$ python3 -q
>>> import numpy as np
>>> import numpy.linalg as la
>>> np.set_printoptions(precision=2, suppress=True, linewidth=100, legacy="1.25")
>>> E = np.load("out17.npy")
>>> E
array([[-4,  0,  0,  0,  0],
       [ 4, -4,  0,  0,  0],
       [-3,  0,  4,  0,  0],
       [ 5,  1,  4, -2,  0],
       [ 3,  1,  4,  2,  1]])
>>> B = E / np.sqrt((E ** 2).mean(axis=1, keepdims=True))
>>> la.matrix_rank(B) == la.matrix_rank(E)
True
>>> E - E.mean(axis=1, keepdims=True)
array([[-3.2,  0.8,  0.8,  0.8,  0.8],
       [ 4. , -4. ,  0. ,  0. ,  0. ],
       [-3.2, -0.2,  3.8, -0.2, -0.2],
       [ 3.4, -0.6,  2.4, -3.6, -1.6],
       [ 0.8, -1.2,  1.8, -0.2, -1.2]])
>>> w, V = la.eig(E)
>>> E @ V[:, 0] - w[0] * V[:, 0]
array([0., 0., 0., 0., 0.])
>>> np.sort(la.eigvals(E @ E))
array([ 1.,  4., 16., 16., 16.])
>>> w
array([ 1., -2., -4.,  4., -4.])
>>> np.sort(la.eigvals(la.inv(E)))
array([-0.5 , -0.25, -0.25,  0.25,  1.  ])
>>> ang = np.radians(120)
>>> R = np.eye(5)
>>> R[4, 4] = R[3, 3] = np.cos(ang)
>>> R[4, 3], R[3, 4] = -np.sin(ang), np.sin(ang)
>>> R
array([[ 1.  ,  0.  ,  0.  ,  0.  ,  0.  ],
       [ 0.  ,  1.  ,  0.  ,  0.  ,  0.  ],
       [ 0.  ,  0.  ,  1.  ,  0.  ,  0.  ],
       [ 0.  ,  0.  ,  0.  , -0.5 ,  0.87],
       [ 0.  ,  0.  ,  0.  , -0.87, -0.5 ]])
>>> B = E @ R.T
>>> np.abs(B - E).max(axis=0)
array([0.  , 0.  , 0.  , 3.  , 3.23])
>>> B
array([[-4.  ,  0.  ,  0.  ,  0.  ,  0.  ],
       [ 4.  , -4.  ,  0.  ,  0.  ,  0.  ],
       [-3.  ,  0.  ,  4.  ,  0.  ,  0.  ],
       [ 5.  ,  1.  ,  4.  ,  1.  ,  1.73],
       [ 3.  ,  1.  ,  4.  , -0.13, -2.23]])
>>> np.allclose(la.norm(E, axis=1), la.norm(B, axis=1))
True
>>> round(la.det(R), 2), np.trace(R)
(1.0, 2.0)
>>> la.svd(E, compute_uv=False), la.svd(B, compute_uv=False)
(array([9.28, 6.51, 3.63, 2.86, 0.2 ]), array([9.28, 6.51, 3.63, 2.86, 0.2 ]))
>>> np.allclose(E @ E.T, B @ B.T)
True
>>> la.matrix_rank(E - E[0, 0] * np.eye(5))
4
>>> np.prod(np.diag(E)), np.round(la.det(E), 2)
(-128, -128.0)
>>> sv = 20 * 0.9 ** np.arange(3)
>>> rng = np.random.default_rng(6343)
>>> X = rng.normal(size=(15, 3)) * rng.permutation(sv)
>>> X
array([[  0.16,  17.22,  22.84],
       [ -3.88, -20.82, -31.24],
       [-16.85,  -6.19,   4.47],
       [  5.73,  26.63, -24.88],
       [ 22.03,  -6.2 , -13.29],
       [ 37.62, -11.95,  26.59],
       [ 15.91, -30.36,  37.3 ],
       [ -7.59, -22.08,  14.09],
       [-11.72, -29.08, -28.06],
       [  0.64,   3.03,  23.85],
       [ -0.14,   8.26,  -5.37],
       [-16.87, -37.34,  16.67],
       [ 10.32,  22.54,  -3.99],
       [  6.84, -10.04,  17.09],
       [-28.64,   4.15, -13.06]])
>>> x0 = np.array([2, 2, -2])
>>> y = X @ x0
>>> np.round(la.pinv(X) @ X, 2) + 0
array([[1., 0., 0.],
       [0., 1., 0.],
       [0., 0., 1.]])
>>> la.lstsq(X, y)[0]
array([ 2.,  2., -2.])
>>> y = y + 0.05 * rng.normal(size=15)
>>> y
array([ -10.9 ,   13.07,  -55.04,  114.58,   58.29,   -1.88, -103.54,  -87.51,  -25.49,  -40.4 ,
         27.04, -141.81,   73.69,  -40.54,  -22.93])
>>> coef, *_ = la.lstsq(X, y)
>>> coef
array([ 2.,  2., -2.])
>>> coef.round()
array([ 2.,  2., -2.])
>>> [round(float(la.norm(la.solve(X.T @ X + lam * np.eye(3), X.T @ y))), 2) for lam in (0, 1, 10, 100)]
[3.47, 3.46, 3.46, 3.39]
>>> np.round(la.norm(y - X @ coef), 2)
0.12
>>> z = X[:, 1] > np.median(X[:, 1])
>>> f = X[z].mean(axis=0) - X[~z].mean(axis=0)
>>> np.argsort(-np.abs(f).round(6), kind="stable")
array([1, 0, 2])
>>> ((X - X.mean(axis=0)) @ f > 0).astype(int)
array([1, 0, 1, 1, 0, 0, 0, 0, 0, 1, 1, 0, 1, 0, 1])
>>> f
array([-9.4 , 31.79, -4.34])
>>> z.astype(int)
array([1, 0, 1, 1, 0, 0, 0, 0, 0, 1, 1, 0, 1, 0, 1])
>>> D = la.norm(X[:, None] - X[None], axis=-1)
>>> np.flatnonzero(D[2] < D.mean() / 2)
array([2, 7])
>>> la.matrix_rank(D ** 2)
5
>>> f = np.array([0, 3])
>>> np.correlate(X[8], X[1], "full")
array([ 366.14, 1152.4 , 1527.39,  696.97,  108.81])
>>> np.polyval(f, X[8])
array([3., 3., 3.])
>>> np.convolve(X[8], f)
array([  0.  , -35.16, -87.23, -84.17])
>>> q, R = la.qr(X)
>>> round(abs(R[0, 0]), 2), round(la.norm(X[:, 0]), 2)
(62.76, 62.76)
>>> np.allclose(R.T @ R, X.T @ X)
True
>>> np.round(q.T @ q, 2) + 0
array([[1., 0., 0.],
       [0., 1., 0.],
       [0., 0., 1.]])
>>> R
array([[-62.76,  -7.26, -25.72],
       [  0.  ,  77.19, -20.82],
       [  0.  ,   0.  , -75.21]])
>>> np.abs(np.diag(R))
array([62.76, 77.19, 75.21])
>>> J = np.load("run4.npy")
>>> J.round(2) + 0
array([[ 2.38, -7.35, -3.67,  2.38],
       [ 1.55, -3.84, -1.92,  1.55],
       [ 0.47, -0.65, -0.33,  0.47],
       [ 0.45, -0.6 , -0.3 ,  0.45],
       [ 0.43, -0.56, -0.28,  0.43],
       [ 0.41, -0.52, -0.26,  0.41],
       [ 0.34, -0.4 , -0.2 ,  0.34],
       [ 0.01,  0.  ,  0.  ,  0.01],
       [ 0.06,  0.03,  0.02,  0.06],
       [ 0.07,  0.04,  0.02,  0.07],
       [ 0.08,  0.04,  0.02,  0.08],
       [ 0.11,  0.08,  0.04,  0.11],
       [ 0.18,  0.16,  0.08,  0.18],
       [ 0.22,  0.21,  0.11,  0.22],
       [ 0.32,  0.36,  0.18,  0.32],
       [ 0.68,  1.11,  0.56,  0.68],
       [ 0.77,  1.36,  0.68,  0.77],
       [ 0.8 ,  1.42,  0.71,  0.8 ],
       [ 0.93,  1.78,  0.89,  0.93],
       [ 1.01,  2.03,  1.02,  1.01],
       [ 1.13,  2.41,  1.2 ,  1.13],
       [ 1.34,  3.11,  1.55,  1.34],
       [ 1.95,  5.43,  2.71,  1.95],
       [ 2.97, 10.25,  5.13,  2.97],
       [ 3.07, 10.75,  5.37,  3.07],
       [ 3.32, 12.11,  6.06,  3.32],
       [ 3.56, 13.42,  6.71,  3.56],
       [ 3.69, 14.18,  7.09,  3.69]])
>>> C2 = np.cov(X, rowvar=False)
>>> C2.shape
(3, 3)
>>> X.std(axis=0)
array([16.18, 19.05, 21.02])
>>> np.polyfit(X[:, 1], X[:, 0], 1)
array([0.1 , 1.51])
>>> C2
array([[280.45,  38.51, 112.51],
       [ 38.51, 388.89, -82.55],
       [112.51, -82.55, 473.46]])
>>> np.argwhere(np.triu(np.abs(np.corrcoef(X.T)) > 0.8, 1))
array([], shape=(0, 2), dtype=int64)
>>> round(np.corrcoef(X[:, 1], X[:, 0])[0, 1], 2)
0.12
>>> B = np.array([[2, -3, -1, -3], [-2, 0, 2, 2], [-3, -2, 1, -1], [3, -2, -1, -3]])
>>> W0 = np.tril(B)
>>> W0
array([[ 2,  0,  0,  0],
       [-2,  0,  0,  0],
       [-3, -2,  1,  0],
       [ 3, -2, -1, -3]])
>>> # triangular: eigenvalues sit on the diagonal
>>> P = np.triu(np.array([[1, -2, -1, -1], [-3, 3, 3, 0], [3, 2, 0, -3], [0, 2, -1, -2]]), 1) + np.eye(4)
>>> B = P @ W0 @ la.inv(P)
>>> np.trace(B), np.trace(W0)
(0.0, 0)
>>> la.matrix_rank(B)
3
>>> np.round(np.poly(B), 2) + 0
array([ 1.,  0., -7.,  6.,  0.])
>>> rank = la.matrix_rank(W0)
>>> rank
3
>>> ns = la.svd(W0)[2][rank:].T
>>> [int(la.matrix_rank(W0[:, :j + 1])) for j in range(4)]
[1, 2, 3, 3]
>>> [int(la.matrix_rank(W0[:i])) for i in range(1, len(W0) + 1)]
[1, 1, 2, 3]
>>> la.matrix_rank(W0.T @ W0), la.matrix_rank(W0 @ W0.T)
(3, 3)
>>> la.matrix_rank(W0 - W0[0, 0] * np.eye(4))
3
>>> [int(la.matrix_rank(la.matrix_power(W0, p))) for p in range(1, 5)]
[3, 3, 3, 3]
>>> W0 @ W0
array([[ 4,  0,  0,  0],
       [-4,  0,  0,  0],
       [-5, -2,  1,  0],
       [ 4,  8,  2,  9]])
>>> np.sort(la.eigvals(W0))
array([-3.,  0.,  1.,  2.])
>>> np.prod(np.diag(W0)), round(float(la.det(W0)), 2)
(0, 0.0)
>>> def softmax(z):
...     e = np.exp(z - z.max(axis=-1, keepdims=True))
...     return e / e.sum(axis=-1, keepdims=True)
... 
>>> softmax(W0[0])
array([0.71, 0.1 , 0.1 , 0.1 ])
>>> softmax(W0[0] + 2)
array([0.71, 0.1 , 0.1 , 0.1 ])
>>> S = W0 @ W0.T / np.sqrt(4)
>>> softmax(S).round(6).argmax(axis=1)
array([3, 2, 2, 3])
>>> np.round(softmax(S), 2) + 0
array([[0.27, 0.  , 0.  , 0.73],
       [0.  , 0.27, 0.73, 0.  ],
       [0.  , 0.02, 0.98, 0.  ],
       [0.  , 0.  , 0.  , 1.  ]])
>>> softmax(S)[0] @ W0
array([ 2.7 , -1.46, -0.72, -2.18])
>>> K = np.load("block3.npy")
>>> K
array([[0, 0, 0, 0],
       [1, 3, 4, 0],
       [0, 3, 3, 3],
       [2, 1, 4, 0],
       [1, 0, 2, 0],
       [2, 1, 4, 0],
       [0, 0, 0, 0],
       [0, 2, 2, 0],
       [0, 0, 0, 0],
       [1, 3, 4, 0],
       [0, 0, 0, 0],
       [1, 1, 2, 0],
       [0, 0, 0, 0],
       [0, 3, 3, 3],
       [0, 0, 0, 0],
       [1, 1, 2, 0]])
>>> B = np.c_[K[:, :2] @ np.array([[-1, 1], [0, -3]]), np.array([2, 2, 2, 0, 1, 1, 0, 0, 0, 2, 2, 2, 2, 1, 0, 2])]
>>> B
array([[ 0,  0,  2],
       [-1, -8,  2],
       [ 0, -9,  2],
       [-2, -1,  0],
       [-1,  1,  1],
       [-2, -1,  1],
       [ 0,  0,  0],
       [ 0, -6,  0],
       [ 0,  0,  0],
       [-1, -8,  2],
       [ 0,  0,  2],
       [-1, -2,  2],
       [ 0,  0,  2],
       [ 0, -9,  1],
       [ 0,  0,  0],
       [-1, -2,  2]])
>>> la.norm(la.qr(K)[0].T @ B, axis=0) ** 2 / ((B ** 2).sum(axis=0) + 1e-12)
array([1.  , 1.  , 0.53])
>>> la.matrix_rank(np.c_[K, B])
5
>>> F = np.load("sample18.npy")
>>> F
array([[4., 0., 0., 0., 0.],
       [0., 4., 0., 3., 0.],
       [0., 0., 4., 0., 3.],
       [0., 3., 0., 4., 0.],
       [0., 0., 3., 0., 4.]])
>>> P = np.triu(np.array([[1, 3, 2, 3, 0],
...     [4, 3, 0, 1, 4],
...     [0, 0, 0, 3, 0],
...     [1, 1, 4, 1, 4],
...     [3, 0, 0, 5, 4]]), 1) + np.eye(5)
>>> B = P @ F @ la.inv(P)
>>> P @ F - F @ P
array([[  0.,   9.,   0.,   9.,   6.],
       [  0.,   3.,  12.,   0., -12.],
       [  0.,   9.,   0.,   0.,   0.],
       [  0.,   0.,  12.,  -3., -12.],
       [  0.,   0.,   0.,  -9.,   0.]])
>>> np.poly(B)
array([   1.,  -20.,  142., -424.,  497., -196.])
>>> round(float(la.det(B)), 2)
196.0
>>> la.matrix_rank(B)
5
>>> f = np.array([2, 0, -2, 5, -4])
>>> B = F + np.outer(f, np.eye(5)[2])
>>> B
array([[ 4.,  0.,  2.,  0.,  0.],
       [ 0.,  4.,  0.,  3.,  0.],
       [ 0.,  0.,  2.,  0.,  3.],
       [ 0.,  3.,  5.,  4.,  0.],
       [ 0.,  0., -1.,  0.,  4.]])
>>> round(la.det(B) / la.det(F), 2), round(float(1 + la.solve(F, f)[2]), 2)
(1.57, 1.57)
>>> la.matrix_rank(B - F)
1
>>> m1 = np.load("x.npy")
>>> m1
array([[ 1, -1,  1, -1],
       [ 1,  0,  0,  0],
       [ 1,  1,  1,  1],
       [ 1,  2,  4,  8],
       [ 1,  3,  9, 27]])
>>> m1[0] @ m1[1]
1
>>> round(float(la.norm(m1, 2)), 2)
30.08
>>> round(float(la.norm(m1) ** 2 / la.norm(m1, 2) ** 2), 2)
1.01
>>> la.norm(m1, axis=1)
array([ 2.  ,  1.  ,  2.  ,  9.22, 28.64])
>>> np.round(la.norm(m1, "nuc"), 2)
34.99
>>> ang = np.radians(45)
>>> R = np.eye(4)
>>> R[1, 1] = R[3, 3] = np.cos(ang)
>>> R[1, 3], R[3, 1] = -np.sin(ang), np.sin(ang)
>>> R
array([[ 1.  ,  0.  ,  0.  ,  0.  ],
       [ 0.  ,  0.71,  0.  , -0.71],
       [ 0.  ,  0.  ,  1.  ,  0.  ],
       [ 0.  ,  0.71,  0.  ,  0.71]])
>>> B = m1 @ R.T
>>> np.allclose(la.norm(m1, axis=1), la.norm(B, axis=1))
True
>>> np.allclose(m1 @ m1.T, B @ B.T)
True
>>> np.round(la.det(R), 2), round(np.trace(R), 2)
(1.0, 3.41)
>>> np.abs(B - m1).max(axis=0)
array([ 0.  , 19.97,  0.  ,  5.79])
>>> np.argsort(-la.norm(m1, axis=0).round(6), kind="stable")[:3]
array([3, 2, 1])
>>> round(la.norm(m1, 2) / la.norm(m1), 2)
0.99
>>> np.abs(la.svd(m1)[2][-1])
array([0.71, 0.02, 0.67, 0.2 ])
>>> A = np.loadtxt("w.csv", delimiter=",")
>>> A
array([[-1.,  1.,  0.,  0.,  0.],
       [ 0., -1.,  1.,  0.,  0.],
       [ 0.,  0., -1.,  1.,  0.],
       [ 0.,  0.,  0., -1.,  1.],
       [ 0.,  0.,  0.,  0., -1.]])
>>> # triangular, det is the product of the diagonal
>>> A @ A
array([[ 1., -2.,  1.,  0.,  0.],
       [ 0.,  1., -2.,  1.,  0.],
       [ 0.,  0.,  1., -2.,  1.],
       [ 0.,  0.,  0.,  1., -2.],
       [ 0.,  0.,  0.,  0.,  1.]])
>>> la.matrix_power(A, 2)
array([[ 1., -2.,  1.,  0.,  0.],
       [ 0.,  1., -2.,  1.,  0.],
       [ 0.,  0.,  1., -2.,  1.],
       [ 0.,  0.,  0.,  1., -2.],
       [ 0.,  0.,  0.,  0.,  1.]])
>>> C2 = A.T @ A
>>> np.allclose(C2, C2.T)
True
>>> la.eigvalsh(C2)[::-1]
array([3.68, 2.83, 1.72, 0.69, 0.08])
>>> la.eigvals(A)
array([-1., -1., -1., -1., -1.])
>>> np.round(la.det(A[::-1]), 2)
-1.0
>>> np.round(la.eigvals(A).sum().real, 2)
-5.0
>>> round(la.det(A.T), 2)
-1.0
>>> z = rng.permutation(5)
>>> B = A[:, z] * rng.choice([-1, 1], 5)
>>> B
array([[-0., -1., -1., -0., -0.],
       [-1.,  0.,  1., -0., -0.],
       [ 1.,  0., -0., -0., -1.],
       [-0.,  0., -0., -1.,  1.],
       [-0.,  0., -0.,  1., -0.]])
>>> Uu, _, Vt = la.svd(A.T @ B)
>>> z
array([2, 0, 1, 4, 3])
>>> np.round(Uu @ Vt, 2) + 0
array([[ 0.,  1.,  0.,  0.,  0.],
       [ 0.,  0., -1.,  0.,  0.],
       [-1.,  0.,  0.,  0.,  0.],
       [ 0.,  0.,  0.,  0., -1.],
       [ 0.,  0.,  0., -1.,  0.]])
